In [1]: import numpy as np

In [2]: np.set_printoptions(precision=2, suppress=True, linewidth=160)

In [3]: rnd = lambda a: np.round(a, 2) + 0

In [4]: W0 = np.array([[-1.0, -1.0, 0.7],
   ...:     [0.0, 0.8, 1.7],
   ...:     [0.1, -0.8, -1.7],
   ...:     [-0.2, 0.1, -1.2],
   ...:     [1.4, 1.6, -0.3],
   ...:     [-1.5, 0.3, -0.2],
   ...:     [-0.2, 1.1, -0.7],
   ...:     [0.3, -1.3, 0.8],
   ...:     [0.3, 0.6, -0.2],
   ...:     [1.3, -1.0, 1.7]])

In [5]: rng = np.random.default_rng(25)

In [6]: W0[:, 1] = -3 * W0[:, 0] + 0.3 * rng.normal(size=10)

In [7]: print(rnd(W0))
[[-1.    3.11  0.7 ]
 [ 0.    0.    1.7 ]
 [ 0.1  -0.46 -1.7 ]
 [-0.2  -0.08 -1.2 ]
 [ 1.4  -4.19 -0.3 ]
 [-1.5   4.78 -0.2 ]
 [-0.2   0.91 -0.7 ]
 [ 0.3  -1.06  0.8 ]
 [ 0.3  -0.23 -0.2 ]
 [ 1.3  -3.32  1.7 ]]

In [8]: print(rnd(W0.sum(axis=1)))
[ 2.81  1.7  -2.06 -1.48 -3.09  3.08  0.01  0.04 -0.13 -0.32]

In [9]: print(np.count_nonzero(W0))
29

In [10]: print(rnd(np.linalg.norm(W0)))
9.08

In [11]: print(rnd(W0.sum(axis=0)))
[ 0.5  -0.55  0.6 ]

In [12]: np.linalg.rank(W0)
---------------------------------------------------------------------------
AttributeError                            Traceback (most recent call last)
Cell In[12], line 1
----> 1 np.linalg.rank(W0)

AttributeError: module 'numpy.linalg' has no attribute 'rank'

In [13]: print(np.unravel_index(np.abs(W0).argmax(), W0.shape))
(np.int64(5), np.int64(1))

In [14]: P = W0 @ np.linalg.solve(W0.T @ W0, W0.T)

In [15]: print(np.allclose(P @ P, P))
True

In [16]: print(rnd(np.linalg.eigvalsh(P)))
[0. 0. 0. 0. 0. 0. 0. 1. 1. 1.]

In [17]: print(rnd(np.trace(P)))
3.0

In [18]: print(np.linalg.matrix_rank(np.eye(10) - P))
7
